In [1]: import numpy as np

In [2]: np.set_printoptions(suppress=True, linewidth=160)

In [3]: rd = lambda a: np.round(a, 1) + 0

In [4]: A = np.load("block16.npy")

In [5]: A
Out[5]: 
array([[-2.,  2.,  0.,  0.,  0.,  0.,  0.,  0.,  0.,  0.],
       [ 2.,  0.,  2.,  0.,  0.,  0.,  0.,  0.,  0.,  0.],
       [ 0.,  2., -3.,  2.,  0.,  0.,  0.,  0.,  0.,  0.],
       [ 0.,  0.,  2.,  0.,  2.,  0.,  0.,  0.,  0.,  0.],
       [ 0.,  0.,  0.,  2.,  1.,  2.,  0.,  0.,  0.,  0.],
       [ 0.,  0.,  0.,  0.,  2.,  3.,  2.,  0.,  0.,  0.],
       [ 0.,  0.,  0.,  0.,  0.,  2.,  3.,  2.,  0.,  0.],
       [ 0.,  0.,  0.,  0.,  0.,  0.,  2., -1.,  2.,  0.],
       [ 0.,  0.,  0.,  0.,  0.,  0.,  0.,  2.,  3.,  2.],
       [ 0.,  0.,  0.,  0.,  0.,  0.,  0.,  0.,  2.,  3.]])

In [6]: evals, V = np.linalg.eigh(A)

In [7]: x0 = np.array([3, 0, -2, -2, -4, 3, 2, 5, 3, 0])

In [8]: (np.sign(V[:, -1].round(6)) == np.sign(V[0, -1].round(6))).astype(int)
Out[8]: array([1, 1, 1, 1, 1, 1, 1, 1, 1, 1])

In [9]: np.abs(A).sum(axis=1).max(), rd(np.abs(evals).max())
Out[9]: (np.float64(7.0), np.float64(5.9))

In [10]: rd(x0 @ A @ x0 / (x0 @ x0)), rd(evals[0]), rd(evals[-1])
Out[10]: (np.float64(1.9), np.float64(-5.0), np.float64(5.9))

In [11]: np.all(np.linalg.eigvalsh(A) > 0)
Out[11]: np.False_

In [12]: evals, V = np.linalg.eigh(A)

In [13]: rd(np.linalg.eigvalsh(A @ A))
Out[13]: array([ 0.7,  1.7,  2.3,  4.4,  7. ,  8.5, 10.6, 25.2, 27.4, 35.2])

In [14]: rd(evals)
Out[14]: array([-5. , -2.9, -2.6, -1.3,  0.9,  1.5,  2.1,  3.3,  5.2,  5.9])

In [15]: (evals > 1e-8).sum(), (evals < -1e-8).sum()
Out[15]: (np.int64(6), np.int64(4))

In [16]: rng = np.random.default_rng(31011)

In [17]: M2 = A + rng.integers(-2, 3, (10, 9)) @ rng.integers(-2, 3, (9, 10))

In [18]: M2
Out[18]: 
array([[ -2.,  19.,  -7.,  -8.,  11.,  -6.,  -6.,   4.,   0.,   5.],
       [  6.,  -2.,   4.,  -8.,  -4.,   5.,   7.,  -4., -10.,  -4.],
       [  3.,  -6.,   0.,   1.,  -4.,  -6.,  -8.,  -1.,   5.,  11.],
       [ -3.,  10.,   6.,  -5.,  -1.,  -2., -13.,   3.,   2.,   1.],
       [ -3.,  13.,  -2.,   3.,   3.,   0., -11.,   3.,   7.,  -1.],
       [ -2.,  -5.,  10.,  11.,  -5.,   9.,  12.,  -4.,   5., -12.],
       [ -4., -10.,  -3.,  -7.,   3.,   6.,   0.,   2.,  -7.,   2.],
       [  3.,   4.,   3.,  -6.,  -2.,   0.,   0.,   0.,   3.,  -1.],
       [  6.,  -8.,  -6.,  -1.,   0.,  -3.,  -6.,  -1.,   8.,  11.],
       [  7.,   0.,  -9.,  -3.,   2.,  -6.,  -5.,  -1.,   3.,  14.]])

In [19]: M2 - A
Out[19]: 
array([[  0.,  17.,  -7.,  -8.,  11.,  -6.,  -6.,   4.,   0.,   5.],
       [  4.,  -2.,   2.,  -8.,  -4.,   5.,   7.,  -4., -10.,  -4.],
       [  3.,  -8.,   3.,  -1.,  -4.,  -6.,  -8.,  -1.,   5.,  11.],
       [ -3.,  10.,   4.,  -5.,  -3.,  -2., -13.,   3.,   2.,   1.],
       [ -3.,  13.,  -2.,   1.,   2.,  -2., -11.,   3.,   7.,  -1.],
       [ -2.,  -5.,  10.,  11.,  -7.,   6.,  10.,  -4.,   5., -12.],
       [ -4., -10.,  -3.,  -7.,   3.,   4.,  -3.,   0.,  -7.,   2.],
       [  3.,   4.,   3.,  -6.,  -2.,   0.,  -2.,   1.,   1.,  -1.],
       [  6.,  -8.,  -6.,  -1.,   0.,  -3.,  -6.,  -3.,   5.,   9.],
       [  7.,   0.,  -9.,  -3.,   2.,  -6.,  -5.,  -1.,   1.,  11.]])

In [20]: np.linalg.matrix_rank(M2 - A, tol=1e-8)
Out[20]: np.int64(9)

In [21]: rd(np.abs(np.linalg.eigvals(A)).max())
Out[21]: np.float64(5.9)

In [22]: mat = np.loadtxt("layer10.csv", delimiter=",")

In [23]: mat
Out[23]: 
array([[-6.,  6., -1., -3.],
       [-8.,  3.,  4., -8.],
       [ 4.,  5.,  5., -4.],
       [ 8., -6.,  8., -5.]])

In [24]: z = rng.permutation(4)

In [25]: z
Out[25]: array([3, 1, 0, 2])

In [26]: M2 = mat[z][:, z]

In [27]: M2
Out[27]: 
array([[-5., -6.,  8.,  8.],
       [-8.,  3., -8.,  4.],
       [-3.,  6., -6., -1.],
       [-4.,  5.,  4.,  5.]])

In [28]: np.allclose(M2, mat)
Out[28]: False
